>>> import numpy as np
>>> np.set_printoptions(precision=1, suppress=True, linewidth=160)
>>> tidy = lambda a: np.round(a, 1) + 0
>>> feats = np.load("case2.npy")
>>> feats
array([[-2, -1,  2,  0],
       [ 0, -2,  2,  2],
       [ 0,  0, -1,  2],
       [ 0,  0,  0, -2]])
>>> M2 = np.linalg.inv(feats)
>>> tidy(np.linalg.det(feats) * M2)
array([[ -4.,   2.,  -4.,  -2.],
       [  0.,  -4.,  -8., -12.],
       [  0.,   0.,  -8.,  -8.],
       [  0.,   0.,   0.,  -4.]])
>>> tidy(np.linalg.inv(M2))
array([[-2., -1.,  2.,  0.],
       [ 0., -2.,  2.,  2.],
       [ 0.,  0., -1.,  2.],
       [ 0.,  0.,  0., -2.]])
>>> (np.abs(M2) > 1e-9).astype(int)
array([[1, 1, 1, 1],
       [0, 1, 1, 1],
       [0, 0, 1, 1],
       [0, 0, 0, 1]])
>>> Q, _ = np.linalg.qr(np.array([[0.5, 0.4, -0.5], [-1.6, 0.5, 1.0], [-0.6, 0.5, 2.4]]))
>>> V, _ = np.linalg.qr(np.array([[-1.1, 0.4, -0.7, -1.1, 0.6],
...     [-0.6, 1.4, -1.9, 0.2, -0.3],
...     [-0.3, -0.6, 0.3, -0.4, -2.0],
...     [-0.5, -1.1, -0.6, -1.0, 0.7],
...     [-0.2, 1.0, 0.7, -1.4, -2.6]]))
>>> sig = 10 * 0.9 ** np.arange(3)
>>> K = Q[:, :3] * sig @ V[:3]
>>> tidy(K)
array([[ 6.3,  3. , -3.1, -1.6,  4.3],
       [-6. , -0.7, -1.7,  2. ,  7. ],
       [-2. ,  4.8, -5.4,  3.7, -2. ]])
>>> M2 = K / np.linalg.norm(K, axis=1, keepdims=True)
>>> cov = M2 @ M2.T
>>> tidy(np.linalg.norm(M2, axis=1))
array([1., 1., 1.])
>>> np.argwhere(np.triu(np.abs(cov) > 0.95, 1))
array([], shape=(0, 2), dtype=int64)
>>> tidy(cov[0])
array([ 1. , -0.1,  0. ])
>>> tidy(cov)
array([[ 1. , -0.1,  0. ],
       [-0.1,  1. ,  0.1],
       [ 0. ,  0.1,  1. ]])
>>> rng = np.random.default_rng(650060)
>>> M2 = K + rng.integers(-2, 3, (3, 1)) @ rng.integers(-2, 3, (1, 5))
>>> tidy(M2)
array([[ 4.3,  1. , -1.1, -2.6,  6.3],
       [-8. , -2.7,  0.3,  1. ,  9. ],
       [-4. ,  2.8, -3.4,  2.7,  0. ]])
>>> np.linalg.matrix_rank(M2 - K, tol=1e-8)
np.int64(1)
>>> tidy(np.linalg.svd(M2 - K, compute_uv=False))
array([7.1, 0. , 0. ])
